% python3 -q
>>> import numpy as np
>>> np.set_printoptions(precision=1, suppress=True, linewidth=120, sign=" ")
>>> W0 = np.array([[-3.7, -8.0, 2.0, -8.0, 8.0, 9.0],
...     [-3.0, 6.3, -4.0, -4.0, -6.0, 1.0],
...     [9.0, -3.0, 0.3, -1.0, -2.0, 9.0],
...     [-4.0, -6.0, 8.0, 4.3, 5.0, 5.0],
...     [-7.0, 9.0, 3.0, 3.0, 2.3, -2.0],
...     [-4.0, -8.0, 2.0, -8.0, 8.0, 9.3]])
>>> Y = np.linalg.inv(W0)
>>> np.linalg.inv(Y)
array([[-3.7, -8. ,  2. , -8. ,  8. ,  9. ],
       [-3. ,  6.3, -4. , -4. , -6. ,  1. ],
       [ 9. , -3. ,  0.3, -1. , -2. ,  9. ],
       [-4. , -6. ,  8. ,  4.3,  5. ,  5. ],
       [-7. ,  9. ,  3. ,  3. ,  2.3, -2. ],
       [-4. , -8. ,  2. , -8. ,  8. ,  9.3]])
>>> Y.round(1) + 0
array([[ 1.3,  0. ,  0.1,  0. ,  0. , -1.3],
       [ 0.4,  0. ,  0.1,  0. ,  0.1, -0.4],
       [ 5.2,  0.2,  0. ,  0.2,  0. , -5.2],
       [-3.7, -0.2,  0. , -0.1,  0. ,  3.6],
       [-1.5, -0.2,  0. , -0.1,  0.1,  1.6],
       [-2.1,  0. ,  0.1,  0. ,  0. ,  2.1]])
>>> np.allclose(Y, W0.T)
False
>>> E = np.loadtxt("x.csv", delimiter=",")
>>> E
array([[-16.,  -9., -13.],
       [ -9.,  12.,  -5.],
       [-13.,  -5.,   0.]])
>>> rng = np.random.default_rng(222666)
>>> idx = rng.permutation(3)
>>> idx
array([ 0,  2,  1])
>>> Y = E[idx][:, idx]
>>> np.trace(Y)
np.float64(-4.0)
>>> Y
array([[-16., -13.,  -9.],
       [-13.,   0.,  -5.],
       [ -9.,  -5.,  12.]])
>>> np.sort(np.abs(np.linalg.eigvals(Y)))
array([  7.3,  14.8,  26.1])
>>> np.diag(Y)
array([-16.,   0.,  12.])
